% python3 -q
>>> import numpy as np
>>> from numpy import linalg as LA
>>> np.set_printoptions(suppress=True, linewidth=120)
>>> data = np.load("sample5.npy")
>>> data.round(1)
array([[-0.5,  0.3, -0.8],
       [-0.3, -0.8, -0.2],
       [ 0.3, -0.6, -0.2],
       [ 0.7,  0.1, -0.6]])
>>> q = data.astype(float).copy()
>>> for j in range(3):
...     q[:, j] -= q[:, :j] @ (q[:, :j].T @ q[:, j])
...     q[:, j] /= LA.norm(q[:, j])
... 
>>> np.round(q.T @ q, 1) + 0
array([[1., 0., 0.],
       [0., 1., 0.],
       [0., 0., 1.]])
>>> np.round(q.T @ data, 1) + 0
array([[1., 0., 0.],
       [0., 1., 0.],
       [0., 0., 1.]])
>>> X = np.load("mat.npy")
>>> X
array([[ 1, -1, -1,  1,  1, -1, -1,  1],
       [ 1,  1, -1, -1, -1, -1,  1,  1],
       [ 1,  1,  1,  1,  1,  1,  1,  1]])
>>> def softmax(z):
...     e = np.exp(z - z.max(axis=-1, keepdims=True))
...     return e / e.sum(axis=-1, keepdims=True)
... 
>>> np.round(softmax(X).sum(axis=1), 1)
array([1., 1., 1.])
>>> np.round(softmax(X[0] + -1), 1) + 0
array([0.2, 0. , 0. , 0.2, 0.2, 0. , 0. , 0.2])
>>> np.round(softmax(X[0]), 1) + 0
array([0.2, 0. , 0. , 0.2, 0.2, 0. , 0. , 0.2])
>>> S = X @ X.T / np.sqrt(8)
>>> np.round(softmax(S + np.triu(np.full(S.shape, -np.inf), 1)), 1)
array([[1. , 0. , 0. ],
       [0.1, 0.9, 0. ],
       [0.1, 0.1, 0.9]])
>>> softmax(S).round(6).argmax(axis=1)
array([0, 1, 2])
>>> np.round(softmax(S), 1)
array([[0.9, 0.1, 0.1],
       [0.1, 0.9, 0.1],
       [0.1, 0.1, 0.9]])
>>> M2 = X[0, 0] * X[1:] - np.outer(X[1:, 0], X[0])
>>> M2
array([[ 0,  2,  0, -2, -2,  0,  2,  0],
       [ 0,  2,  2,  0,  0,  2,  2,  0]])
>>> LA.matrix_rank(M2), LA.matrix_rank(X)
(np.int64(2), np.int64(3))
>>> M2 = np.array([[0, -3, 1],
...     [-2, 1, -2],
...     [2, -2, 2],
...     [-2, 2, 1],
...     [-1, 1, 3],
...     [3, -1, 3],
...     [-1, 0, 3],
...     [-2, -2, 1]])
>>> X @ M2
array([[-7,  0,  0],
       [-7, -4, -6],
       [-3, -4, 12]])
>>> np.vstack([X, M2.T]).shape
(6, 8)
>>> np.einsum("ik,kj->ij", X, M2)
array([[-7,  0,  0],
       [-7, -4, -6],
       [-3, -4, 12]])
>>> np.einsum("ik,kj->ji", X, M2)
array([[-7, -7, -3],
       [ 0, -4, -4],
       [ 0, -6, 12]])
>>> x = np.array([-4, -4, 1, -3, 5, 4, 0, 0])
>>> h1 = np.maximum(X @ x, 0)
>>> np.maximum(X @ x, 0) - np.maximum(-X @ x, 0)
array([ -3, -15,  -1])
>>> X * (h1 > 1e-9)[:, None]
array([[0, 0, 0, 0, 0, 0, 0, 0],
       [0, 0, 0, 0, 0, 0, 0, 0],
       [0, 0, 0, 0, 0, 0, 0, 0]])
>>> np.flatnonzero(h1 > 1e-9)
array([], dtype=int64)
>>> np.round(np.tanh(X @ x), 1)
array([-1. , -1. , -0.8])
>>> arr = np.load("a.npy")
>>> arr
array([[ 4.2,  0.7,  0. ,  4.7],
       [ 6.1,  0.8,  0.7,  5.8],
       [ 7.7,  1.2,  0.2,  7.5],
       [ 6.6,  0.7,  0.9,  6.8],
       [-3.5, -0.4, -0.5, -2.7],
       [ 7.1,  1. ,  0.3,  6.7],
       [ 6.1,  1. ,  0.2,  5.8],
       [ 4.7,  0.8, -0.1,  4.6],
       [ 0.4,  0.3, -0.1, -0.1],
       [ 6.2,  1.5,  0.5,  5.1],
       [ 4.4,  0.8,  0.8,  3.8],
       [-4.5, -0.5,  0. , -4.1],
       [-2.8,  0.4, -0.3, -2.7],
       [ 4.6,  0.9,  0.2,  3.8],
       [-2.8, -0.1,  0.1, -2.9],
       [-5.9, -0.9, -0.5, -5.6],
       [-6.1, -0.7, -1.4, -5.4],
       [ 1.4,  0.1,  0.4,  1.6],
       [-6. , -0.8, -0.3, -5.8],
       [ 2.4, -0.1,  0.4,  3.4],
       [-3.1, -0.4, -0.2, -3.5],
       [ 7.5,  1.1,  0.7,  6.6],
       [-4.3, -0.5, -0.5, -3.8],
       [ 4. ,  0.7,  1. ,  4.3],
       [-1.8,  0. , -0.2, -1.6]])
>>> C = arr[[18, 7]].astype(float)
>>> for _ in range(7):
...     idx = LA.norm(arr[:, None] - C, axis=-1).argmin(axis=1)
...     C = np.array([arr[idx == j].mean(axis=0) for j in range(2)])
... 
>>> idx
array([1, 1, 1, 1, 0, 1, 1, 1, 0, 1, 1, 0, 0, 1, 0, 0, 0, 1, 0, 1, 0, 1, 0, 1, 0])
>>> np.round(C[1] - C[0], 1)
array([8.9, 1.1, 0.8, 8.5])
>>> Uu, sig, vt = LA.svd(arr)
>>> np.argmax(sig[:-1] / (sig[1:] + 1e-6)) + 1
np.int64(1)
>>> sig.round(1)
array([34.4,  1.9,  1.7,  1. ])
>>> M2 = Uu[:, :1] @ np.diag(sig[:1]) @ vt[:1]
>>> round(np.abs(arr - M2).max(), 1)
np.float64(0.9)
>>> M2.round(1) + 0
array([[ 4.5,  0.6,  0.4,  4.3],
       [ 6.1,  0.9,  0.5,  5.8],
       [ 7.8,  1.1,  0.7,  7.4],
       [ 6.9,  1. ,  0.6,  6.5],
       [-3.2, -0.5, -0.3, -3. ],
       [ 7.1,  1. ,  0.6,  6.7],
       [ 6.1,  0.9,  0.5,  5.8],
       [ 4.8,  0.7,  0.4,  4.5],
       [ 0.2,  0. ,  0. ,  0.2],
       [ 5.9,  0.8,  0.5,  5.6],
       [ 4.2,  0.6,  0.4,  4. ],
       [-4.4, -0.6, -0.4, -4.2],
       [-2.8, -0.4, -0.2, -2.6],
       [ 4.3,  0.6,  0.4,  4.1],
       [-2.9, -0.4, -0.2, -2.7],
       [-5.9, -0.8, -0.5, -5.6],
       [-5.9, -0.8, -0.5, -5.6],
       [ 1.5,  0.2,  0.1,  1.5],
       [-6. , -0.9, -0.5, -5.7],
       [ 2.9,  0.4,  0.2,  2.8],
       [-3.4, -0.5, -0.3, -3.2],
       [ 7.3,  1. ,  0.6,  6.9],
       [-4.2, -0.6, -0.4, -3.9],
       [ 4.3,  0.6,  0.4,  4.1],
       [-1.7, -0.2, -0.1, -1.6]])
>>> r = LA.matrix_rank(M2)
>>> r
np.int64(1)
>>> null = LA.svd(M2)[2][r:].T
>>> [int(LA.matrix_rank(M2[:i])) for i in range(1, len(M2) + 1)]
[1, 1, 1, 1, 1, 1, 1, 1, 1, 1, 1, 1, 1, 1, 1, 1, 1, 1, 1, 1, 1, 1, 1, 1, 1]
>>> [int(LA.matrix_rank(M2[:, :j + 1])) for j in range(4)]
[1, 1, 1, 1]
>>> M2 = np.array([[0, 2], [1, 0], [1, 2]])
>>> E = np.kron(np.eye(3, dtype=int), M2)
>>> E
array([[0, 2, 0, 0, 0, 0],
       [1, 0, 0, 0, 0, 0],
       [1, 2, 0, 0, 0, 0],
       [0, 0, 0, 2, 0, 0],
       [0, 0, 1, 0, 0, 0],
       [0, 0, 1, 2, 0, 0],
       [0, 0, 0, 0, 0, 2],
       [0, 0, 0, 0, 1, 0],
       [0, 0, 0, 0, 1, 2]])
>>> rng = np.random.default_rng(36)
>>> idx = rng.permutation(6)
>>> M2 = E[:, idx] * rng.choice([-1, 1], 6)
>>> M2
array([[ 0, -2,  0,  0,  0,  0],
       [ 1,  0,  0,  0,  0,  0],
       [ 1, -2,  0,  0,  0,  0],
       [ 0,  0,  0,  0,  0,  2],
       [ 0,  0,  0,  0, -1,  0],
       [ 0,  0,  0,  0, -1,  2],
       [ 0,  0,  0,  2,  0,  0],
       [ 0,  0,  1,  0,  0,  0],
       [ 0,  0,  1,  2,  0,  0]])
>>> Uu, _, vt = LA.svd(E.T @ M2)
>>> idx
array([0, 1, 4, 5, 2, 3])
>>> np.round(LA.lstsq(E, M2)[0], 1) + 0
array([[ 1.,  0.,  0.,  0.,  0.,  0.],
       [ 0., -1.,  0.,  0.,  0.,  0.],
       [ 0.,  0.,  0.,  0., -1.,  0.],
       [ 0.,  0.,  0.,  0.,  0.,  1.],
       [ 0.,  0.,  1.,  0.,  0.,  0.],
       [ 0.,  0.,  0.,  1.,  0.,  0.]])
>>> M2 = E + rng.integers(-2, 3, (9, 3)) @ rng.integers(-2, 3, (3, 6))
>>> M2
array([[ 2,  6,  4,  2,  2,  0],
       [ 6,  4,  5, -1,  2,  1],
       [ 2, -2, -5, -5, -2, -1],
       [ 3, -2, -2, -3, -1,  0],
       [-6, -4, -5,  2, -2, -2],
       [ 3,  4,  6,  3,  2,  1],
       [ 2, -2, -1, -4, -1,  3],
       [ 2, -4, -4, -6, -1,  0],
       [ 3,  0,  1, -3,  1,  3]])
>>> np.round(LA.svd(M2 - E, compute_uv=False), 1) + 0
array([18.2, 13.2,  1.9,  0. ,  0. ,  0. ])
>>> LA.matrix_rank(M2 - E, tol=1e-8)
np.int64(3)
>>> np.abs(M2 - E).sum(axis=1)
array([14, 18, 18, 13, 22, 16, 11, 18,  8])
>>> W0 = np.array([[16, 0], [0, 0]])
>>> W0
array([[16,  0],
       [ 0,  0]])
>>> Uu, sig, vt = LA.svd(W0)
>>> vecs = vt[:(sig > 1e-8).sum()]
>>> x = W0[1] + -1 * W0[0] + rng.integers(2) * np.eye(2)[0]
>>> x
array([-16.,   0.])
>>> np.round(LA.norm(x - vecs.T @ vecs @ x), 1)
np.float64(0.0)
>>> np.diag(vecs.T @ vecs)
array([1., 0.])
>>> LA.matrix_rank(W0, rtol=0.1)
np.int64(1)
>>> [round(float(x), 1) for x in LA.svd(W0, compute_uv=False)[:3]]
[16.0, 0.0]
>>> np.argsort(-LA.norm(W0, axis=0).round(6), kind="stable")[:3]
array([0, 1])
>>> F = np.load("block5.npy")
>>> F
array([[ 0.5,  0.3,  0.2,  0.3],
       [-1.5, -1.7, -0.9,  0.6],
       [-0.5,  0.4, -1.6, -0.3],
       [ 1.2, -1.1,  0.4, -0.3],
       [-1.1, -1.5, -1.2,  0.9]])
>>> q, r_ = LA.qr(F)
>>> np.round(np.abs(np.diag(r_)), 1)
array([2.3, 2.3, 1.4, 0.7])
>>> round(np.trace(q @ q.T), 1)
np.float64(4.0)
>>> np.round(q @ r_, 1)
array([[ 0.5,  0.3,  0.2,  0.3],
       [-1.5, -1.7, -0.9,  0.6],
       [-0.5,  0.4, -1.6, -0.3],
       [ 1.2, -1.1,  0.4, -0.3],
       [-1.1, -1.5, -1.2,  0.9]])
>>> q.round(1) + 0
array([[-0.2,  0. , -0.1,  0.7],
       [ 0.6, -0.4,  0.2, -0.2],
       [ 0.2,  0.3, -0.9, -0.2],
       [-0.5, -0.8, -0.3, -0.2],
       [ 0.5, -0.4, -0.2,  0.5]])
>>> np.round(q.T @ q, 1) + 0
array([[1., 0., 0., 0.],
       [0., 1., 0., 0.],
       [0., 0., 1., 0.],
       [0., 0., 0., 1.]])
>>> q.shape, r_.shape
((5, 4), (4, 4))
>>> round(LA.norm(F, 2), 1)
np.float64(3.6)
>>> LA.norm(F, axis=1).argmax()
np.int64(1)
>>> np.round(LA.norm(F, axis=1), 1)
array([0.7, 2.5, 1.7, 1.7, 2.4])
>>> np.round(LA.norm(F) ** 2 / LA.norm(F, 2) ** 2, 1)
np.float64(1.5)
>>> idx = rng.permutation(4)
>>> M2 = F[:, idx] * rng.choice([-1, 1], 4)
>>> M2
array([[-0.3,  0.3,  0.2, -0.5],
       [ 1.7,  0.6, -0.9,  1.5],
       [-0.4, -0.3, -1.6,  0.5],
       [ 1.1, -0.3,  0.4, -1.2],
       [ 1.5,  0.9, -1.2,  1.1]])
>>> Uu, _, vt = LA.svd(F.T @ M2)
>>> idx
array([1, 3, 2, 0])
>>> np.round(LA.lstsq(F, M2)[0], 1) + 0
array([[ 0.,  0.,  0., -1.],
       [-1.,  0.,  0.,  0.],
       [ 0.,  0.,  1.,  0.],
       [ 0.,  1.,  0.,  0.]])
>>> x = np.array([1, 1, 1, 3])
>>> target = M2 @ x
>>> np.round(LA.solve(M2.T @ M2, M2.T @ target), 1)
array([1., 1., 1., 3.])
>>> try:
...     LA.solve(M2, target)
... except LA.LinAlgError as e:
...     print(e)
... 
Last 2 dimensions of the array must be square
>>> target = target + 0.3 * rng.normal(size=5)
>>> target.round(1)
array([-1. ,  5.8, -0.8, -2.5,  4.8])
>>> c, *_ = LA.lstsq(M2, target)
>>> np.round(LA.norm(target - M2 @ c), 1)
np.float64(0.0)
>>> np.round(M2.T @ (target - M2 @ c), 1) + 0
array([0., 0., 0., 0.])
